In [1]: import numpy as np

In [2]: from numpy import linalg as LA

In [3]: np.set_printoptions(precision=1, suppress=True, linewidth=120)

In [4]: B = np.array([[4, 3, 0, 2, 0, 5, 0, 4, 3, 4, 0, 1, 5, 2, 0],
   ...:     [2, 1, 0, 4, 1, 0, 4, 2, 4, 2, 5, 3, 5, 1, 3],
   ...:     [4, 5, 4, 2, 4, 3, 4, 1, 0, 4, 2, 0, 1, 0, 2],
   ...:     [3, 3, 4, 3, 1, 0, 2, 0, 5, 3, 0, 2, 0, 1, 4]])

In [5]: W0 = B.T @ B

In [6]: W0
Out[6]: 
array([[45, 43, 28, 33, 21, 32, 30, 24, 35, 45, 18, 16, 34, 13, 26],
       [43, 44, 32, 29, 24, 30, 30, 19, 28, 43, 15, 12, 25, 10, 25],
       [28, 32, 32, 20, 20, 12, 24,  4, 20, 28,  8,  8,  4,  4, 24],
       [33, 29, 20, 33, 15, 16, 30, 18, 37, 33, 24, 20, 32, 11, 28],
       [21, 24, 20, 15, 18, 12, 22,  6,  9, 21, 13,  5,  9,  2, 15],
       [32, 30, 12, 16, 12, 34, 12, 23, 15, 32,  6,  5, 28, 10,  6],
       [30, 30, 24, 30, 22, 12, 36, 12, 26, 30, 28, 16, 24,  6, 28],
       [24, 19,  4, 18,  6, 23, 12, 21, 20, 24, 12, 10, 31, 10,  8],
       [35, 28, 20, 37,  9, 15, 26, 20, 50, 35, 20, 25, 35, 15, 32],
       [45, 43, 28, 33, 21, 32, 30, 24, 35, 45, 18, 16, 34, 13, 26],
       [18, 15,  8, 24, 13,  6, 28, 12, 20, 18, 29, 15, 27,  5, 19],
       [16, 12,  8, 20,  5,  5, 16, 10, 25, 16, 15, 14, 20,  7, 17],
       [34, 25,  4, 32,  9, 28, 24, 31, 35, 34, 27, 20, 51, 15, 17],
       [13, 10,  4, 11,  2, 10,  6, 10, 15, 13,  5,  7, 15,  6,  7],
       [26, 25, 24, 28, 15,  6, 28,  8, 32, 26, 19, 17, 17,  7, 29]])

In [7]: Uu, sigma, Vh = LA.svd(W0, full_matrices=False)

In [8]: np.allclose(Uu * sigma @ Vh, W0)
Out[8]: True

In [9]: np.abs(Uu[:, 0]).round(6).argmax()
Out[9]: np.int64(0)

In [10]: np.round(sigma / sigma[0], 1) + 0
Out[10]: array([1. , 0.2, 0.2, 0.1, 0. , 0. , 0. , 0. , 0. , 0. , 0. , 0. , 0. , 0. , 0. ])

In [11]: r0, r1 = W0[0], W0[12]

In [12]: r0 @ r0
Out[12]: np.int64(14519)

In [13]: pr = (r0 @ r1) / (r0 @ r0) * r0

In [14]: round(LA.norm(r0 + r1) ** 2 + LA.norm(r0 - r1) ** 2, 1)
Out[14]: np.float64(52734.0)

In [15]: pr
Out[15]: array([38. , 36.3, 23.6, 27.9, 17.7, 27. , 25.3, 20.3, 29.5, 38. , 15.2, 13.5, 28.7, 11. , 21.9])
